>>> import numpy as np
>>> np.set_printoptions(precision=2, suppress=True, linewidth=100)
>>> A = np.load("w.npy")
>>> A
array([[-1.7 ,  0.55,  1.36, -3.26, -0.22, -1.88, -1.9 ],
       [-0.88, -0.58, -0.47, -2.31, -0.21,  1.83, -4.33],
       [ 0.55,  1.17,  2.85,  0.2 , -0.22, -4.1 ,  5.31],
       [-0.98,  0.46,  2.61, -1.25, -1.02, -2.58,  2.64],
       [-0.04,  0.3 ,  1.79,  1.69, -2.19, -0.65,  4.15],
       [ 1.6 ,  0.24,  0.48,  2.03,  0.2 , -0.56,  3.65],
       [-2.05, -0.68,  1.22, -2.37, -1.11, -1.95,  0.45],
       [-1.9 ,  0.23,  2.28, -1.68, -1.66, -3.35,  2.75],
       [ 2.01, -0.97, -0.69,  2.69,  0.28,  2.  ,  2.09],
       [-0.43,  2.42,  1.45, -0.33,  0.79, -3.72,  1.31],
       [ 2.92, -1.79, -1.9 ,  4.54, -0.25,  3.93,  3.07]])
>>> rng = np.random.default_rng(67)
>>> A2 = A + rng.integers(-2, 3, (11, 5)) @ rng.integers(-2, 3, (5, 7))
>>> A2
array([[  0.3 ,  -0.45,  -2.64,   2.74,   3.78,  -0.88,  -2.9 ],
       [ -1.88,   0.42,   3.53,  -6.31,  -1.21,   0.83,  -5.33],
       [  2.55,   3.17,  -4.15,   4.2 ,  -0.22, -10.1 ,   6.31],
       [  3.02,  -4.54,   6.61,   0.75,   4.98,   6.42,   1.64],
       [  1.96,  -4.7 ,  -0.21,   7.69,   0.81,   6.35,   3.15],
       [ -5.4 ,  11.24,  -0.52,   2.03,   6.2 ,  -7.56,   3.65],
       [ -1.05,   2.32,   4.22,  -2.37,   6.89,  -0.95,   0.45],
       [  2.1 ,  -1.77,   6.28,  -5.68,  -2.66,  -3.35,   2.75],
       [  3.01,   4.03,   1.31,   2.69,   9.28,   1.  ,   3.09],
       [  4.57,   3.42,   2.45,  -4.33,  -0.21,  -8.72,   3.31],
       [ -2.08,  -3.79,  -0.9 ,   2.54,  -8.25,   3.93,   0.07]])
>>> np.abs(A2 - A).sum(axis=1)
array([19., 13., 22., 31., 26., 32., 16., 15., 19., 19., 21.])
>>> A2 - A
array([[ 2., -1., -4.,  6.,  4.,  1., -1.],
       [-1.,  1.,  4., -4., -1., -1., -1.],
       [ 2.,  2., -7.,  4.,  0., -6.,  1.],
       [ 4., -5.,  4.,  2.,  6.,  9., -1.],
       [ 2., -5., -2.,  6.,  3.,  7., -1.],
       [-7., 11., -1.,  0.,  6., -7.,  0.],
       [ 1.,  3.,  3.,  0.,  8.,  1.,  0.],
       [ 4., -2.,  4., -4., -1.,  0.,  0.],
       [ 1.,  5.,  2.,  0.,  9., -1.,  1.],
       [ 5.,  1.,  1., -4., -1., -5.,  2.],
       [-5., -2.,  1., -2., -8.,  0., -3.]])
>>> np.round(np.linalg.svd(A2 - A, compute_uv=False), 2) + 0
array([21.75, 19.57, 14.97, 11.31,  2.62,  0.  ,  0.  ])
>>> A2 = np.array([[-3, -5], [3, -4], [-4, -1], [0, 3], [-4, 2], [5, -3], [4, -3]])
>>> np.einsum("ij->j", A)
array([ -0.9 ,   1.35,  10.98,  -0.05,  -5.61, -11.03,  19.19])
>>> np.einsum("ij,ij->i", A, A)
array([22.86, 28.81, 54.89, 24.21, 28.59, 20.64, 17.01, 33.22, 21.14, 24.43, 60.88])
>>> np.vstack([A, A2.T]).shape
(13, 7)
>>> np.linalg.matrix_rank(np.vstack([A, A2.T]))
np.int64(7)
>>> vec = np.array([3, 3, -3, 0, -3, 3, -3])
>>> (A @ vec).argmax()
np.int64(1)
>>> A @ np.ones(7)
array([-7.05, -6.95,  5.76, -0.12,  5.05,  7.64, -6.49, -3.33,  7.41,  1.49, 10.52])
>>> np.sign((A @ vec).round(6))
array([-1.,  1., -1., -1., -1., -1., -1., -1.,  1., -1.,  1.])
>>> np.linalg.norm(A @ vec) <= np.linalg.norm(A, 2) * np.linalg.norm(vec) + 1e-9
np.True_
>>> np.einsum("ij,j->i", A, vec)
array([ -6.81,  16.14, -30.96, -21.99, -12.42,  -9.15, -15.72, -25.17,   4.08, -15.84,  12.42])
>>> A @ vec
array([ -6.81,  16.14, -30.96, -21.99, -12.42,  -9.15, -15.72, -25.17,   4.08, -15.84,  12.42])
>>> A @ (2 * vec)
array([-13.62,  32.28, -61.92, -43.98, -24.84, -18.3 , -31.44, -50.34,   8.16, -31.68,  24.84])
>>> vec = np.array([1, 7, 6, -7, -3, -7, 0])
>>> target = A @ vec
>>> b, lr = np.zeros(7), 1 / np.linalg.norm(A, 2) ** 2
>>> for i in range(12):
...     b -= lr * A.T @ (A @ b - target)
...     if i % 2 == 0: print(i, round(np.linalg.norm(A @ b - target), 2))
... 
0 15.41
2 10.61
4 9.56
6 8.77
8 8.18
10 7.72
>>> b
array([-3.25,  3.65,  4.93, -5.21, -0.29, -8.05,  0.65])
>>> arr = np.load("case15.npy")
>>> arr
array([[ 1,  0,  0,  0,  0,  0,  0,  0],
       [-2,  1,  0,  0,  0,  0,  0,  0],
       [ 2,  2,  1,  0,  0,  0,  0,  0],
       [ 1,  1,  1,  1,  0,  0,  0,  0],
       [ 0,  2,  1,  1,  1,  0,  0,  0],
       [ 1,  1,  1, -1, -1,  1,  0,  0],
       [ 1,  0, -1, -1,  2, -1,  1,  0],
       [ 1,  1, -1, -2, -2,  2,  2,  1]])
>>> # triangular: eigenvalues sit on the diagonal
>>> vec = np.array([3, 3, 4, 0, 3, 4, 4, 5])
>>> a = np.maximum(arr @ vec, 0)
>>> np.flatnonzero(a > 1e-9)
array([0, 2, 3, 4, 5, 6, 7])
